% python3 -q
>>> import numpy as np
>>> import numpy.linalg as la
>>> np.set_printoptions(suppress=True, linewidth=200)
>>> F = np.load("m.npy")
>>> F
array([[ 1,  1,  1,  1, -1, -1, -1, -1],
       [ 1,  1, -1, -1,  1,  1, -1, -1],
       [ 1, -1, -1,  1,  1, -1, -1,  1],
       [ 1, -1,  1, -1, -1,  1, -1,  1],
       [ 1, -1, -1,  1, -1,  1,  1, -1],
       [ 1, -1,  1, -1,  1, -1,  1, -1],
       [ 1,  1,  1,  1,  1,  1,  1,  1],
       [ 1,  1, -1, -1, -1, -1,  1,  1]])
>>> F @ F.T
array([[8, 0, 0, 0, 0, 0, 0, 0],
       [0, 8, 0, 0, 0, 0, 0, 0],
       [0, 0, 8, 0, 0, 0, 0, 0],
       [0, 0, 0, 8, 0, 0, 0, 0],
       [0, 0, 0, 0, 8, 0, 0, 0],
       [0, 0, 0, 0, 0, 8, 0, 0],
       [0, 0, 0, 0, 0, 0, 8, 0],
       [0, 0, 0, 0, 0, 0, 0, 8]])
>>> x = np.array([-2, 0, -2, 1, 1, 0, 0, 0])
>>> target = F @ x
>>> target
array([-4,  0,  2, -6,  0, -4, -2, -2])
>>> np.round(la.solve(F, F[:, 3]), 2)
array([ 0., -0., -0.,  1., -0.,  0.,  0.,  0.])
>>> np.round(la.solve(F, target), 2)
array([-2., -0., -2.,  1.,  1.,  0.,  0.,  0.])
>>> out = la.inv(F)
>>> np.allclose(out, F.T)
False
>>> np.round(la.det(F) * out, 2)
array([[ 512.,  512.,  512.,  512.,  512.,  512.,  512.,  512.],
       [ 512.,  512., -512., -512., -512., -512.,  512.,  512.],
       [ 512., -512., -512.,  512., -512.,  512.,  512., -512.],
       [ 512., -512.,  512., -512.,  512., -512.,  512., -512.],
       [-512.,  512.,  512., -512., -512.,  512.,  512., -512.],
       [-512.,  512., -512.,  512.,  512., -512.,  512., -512.],
       [-512., -512., -512., -512.,  512.,  512.,  512.,  512.],
       [-512., -512.,  512.,  512., -512., -512.,  512.,  512.]])
>>> round(float(la.slogdet(F)[0]), 2)
1.0
>>> feats = np.loadtxt("run9.csv", delimiter=",")
>>> feats
array([[ 0.21,  1.75, -0.96,  0.14, -0.22,  0.42,  0.8 ,  0.12, -0.77, -0.75,  1.09],
       [ 0.72,  2.84, -2.84,  0.48,  0.6 ,  1.44,  1.84, -0.04, -2.64, -2.12,  4.64],
       [-0.3 , -1.16,  1.18, -0.2 , -0.26, -0.6 , -0.76,  0.02,  1.1 ,  0.88, -1.94],
       [-0.21, -0.49,  0.78, -0.14, -0.32, -0.42, -0.44,  0.06,  0.77,  0.57, -1.45],
       [-0.36, -1.84,  1.48, -0.24, -0.12, -0.72, -1.04, -0.04,  1.32,  1.12, -2.2 ],
       [-0.09, -0.04,  0.31, -0.06, -0.21, -0.18, -0.14,  0.05,  0.33,  0.22, -0.67],
       [-0.12,  0.46,  0.34, -0.08, -0.5 , -0.24, -0.04,  0.14,  0.44,  0.22, -1.04],
       [ 0.45,  2.3 , -1.85,  0.3 ,  0.15,  0.9 ,  1.3 ,  0.05, -1.65, -1.4 ,  2.75]])
>>> # looks like rank 2
>>> x = np.array([0, 2, 3, 3, 0, 1, 3, 2, 1, 1, 3])
>>> a = np.maximum(feats @ x, 0)
>>> np.round(np.maximum(feats @ x, 0) - np.maximum(-feats @ x, 0), 2)
array([ 5.85, 14.64, -6.06, -3.69, -8.04, -1.29, -0.84, 10.05])
>>> np.flatnonzero(a > 1e-9)
array([0, 1, 7])
>>> np.round(np.tanh(feats @ x), 2)
array([ 1.  ,  1.  , -1.  , -1.  , -1.  , -0.86, -0.69,  1.  ])
>>> np.maximum(feats @ (3 * x), 0)
array([17.55, 43.92,  0.  ,  0.  ,  0.  ,  0.  ,  0.  , 30.15])
